$ ipython --no-banner

In [1]: import numpy as np

In [2]: from numpy import linalg as LA

In [3]: np.set_printoptions(suppress=True, linewidth=140)

In [4]: m1 = np.load("case13.npy")

In [5]: m1.round(2)
Out[5]: 
array([[1.  , 0.  , 0.  ],
       [0.25, 0.5 , 0.25],
       [0.33, 0.33, 0.33]])

In [6]: round(np.einsum("ij,ji->", m1, m1), 2)
Out[6]: np.float64(1.53)

In [7]: np.round(np.poly(m1), 2)
Out[7]: array([ 1.  , -1.83,  0.92, -0.08])

In [8]: round(float(LA.det(2 * m1)), 2), round(float(LA.det(m1)), 2)
Out[8]: (0.67, 0.08)

In [9]: np.round(LA.eigvals(m1), 2)
Out[9]: array([0.12, 0.72, 1.  ])

In [10]: round(float(LA.eigvals(m1).sum().real), 2)
Out[10]: 1.83

In [11]: M = np.load("layer13.npy")

In [12]: M
Out[12]: 
array([[-3.08,  1.75,  1.99],
       [-0.96, -2.28, -9.14],
       [ 4.87,  1.85,  1.37],
       [-1.71, -5.71,  1.52]])

In [13]: other = M / np.sqrt((M ** 2).mean(axis=1, keepdims=True))

In [14]: np.round(M - M.mean(axis=1, keepdims=True), 2)
Out[14]: 
array([[-3.3 ,  1.53,  1.77],
       [ 3.17,  1.85, -5.01],
       [ 2.17, -0.85, -1.33],
       [ 0.26, -3.74,  3.49]])

In [15]: LA.matrix_rank(other) == LA.matrix_rank(M)
Out[15]: np.True_

In [16]: LA.matrix_rank(M - M.mean(axis=1, keepdims=True))
Out[16]: np.int64(2)

In [17]: t3 = np.stack([M, -1 * M, M[::-1]])

In [18]: LA.matrix_rank(t3)
Out[18]: array([3, 3, 3])

In [19]: np.round(np.einsum("bij,cij->bc", t3, t3), 2)
Out[19]: 
array([[ 173.02, -173.02,  -46.23],
       [-173.02,  173.02,   46.23],
       [ -46.23,   46.23,  173.02]])

In [20]: C2 = M.T @ M

In [21]: np.round(np.diag(C2), 2)
Out[21]: array([37.05, 44.29, 91.69])

In [22]: round(np.trace(C2), 2), round((M ** 2).sum(), 2)
Out[22]: (np.float64(173.02), np.float64(173.02))

In [23]: (M @ M.T).shape
Out[23]: (4, 4)

In [24]: C2.round(2)
Out[24]: 
array([[37.05, 15.57,  6.72],
       [15.57, 44.29, 18.18],
       [ 6.72, 18.18, 91.69]])

In [25]: np.round(LA.eigvalsh(C2)[::-1], 2)
Out[25]: array([99.99, 48.99, 24.04])

In [26]: np.round(LA.svd(M, compute_uv=False) ** 2, 2)
Out[26]: array([99.99, 48.99, 24.04])

In [27]: data = np.array([[2, 2, 3],
    ...:     [0, 0, 0],
    ...:     [4, 2, 0],
    ...:     [2, 2, 0],
    ...:     [0, 0, 0],
    ...:     [2, 2, 3],
    ...:     [2, 0, 0],
    ...:     [0, 0, 0],
    ...:     [4, 4, 3],
    ...:     [2, 2, 3],
    ...:     [2, 2, 0],
    ...:     [2, 2, 0],
    ...:     [0, 0, 0],
    ...:     [0, 0, 0],
    ...:     [0, 0, 0],
    ...:     [4, 4, 3]])

In [28]: data
Out[28]: 
array([[2, 2, 3],
       [0, 0, 0],
       [4, 2, 0],
       [2, 2, 0],
       [0, 0, 0],
       [2, 2, 3],
       [2, 0, 0],
       [0, 0, 0],
       [4, 4, 3],
       [2, 2, 3],
       [2, 2, 0],
       [2, 2, 0],
       [0, 0, 0],
       [0, 0, 0],
       [0, 0, 0],
       [4, 4, 3]])

In [29]: cen = data - data.mean(axis=0)

In [30]: V = LA.svd(cen)[2][:1]

In [31]: other = cen - cen @ V.T @ V

In [32]: round(float(LA.norm(other) / LA.norm(cen)), 2)
Out[32]: 0.43

In [33]: np.round(other.std(axis=0), 2)
Out[33]: array([0.58, 0.35, 0.81])

In [34]: feats = np.array([[1, 2, 1, 2], [3, 0, 3, 0], [1, 2, 1, 2], [3, 0, 3, 0]])

In [35]: rng = np.random.default_rng(537)

In [36]: idx = rng.permutation(4)

In [37]: idx
Out[37]: array([0, 1, 2, 3])

In [38]: other = feats[idx][:, idx]

In [39]: np.trace(other)
Out[39]: np.int64(2)

In [40]: round(LA.det(other), 2), round(float(LA.det(feats[idx])), 2)
Out[40]: (np.float64(0.0), 0.0)

In [41]: other
Out[41]: 
array([[1, 2, 1, 2],
       [3, 0, 3, 0],
       [1, 2, 1, 2],
       [3, 0, 3, 0]])

In [42]: np.allclose(other, feats)
Out[42]: True
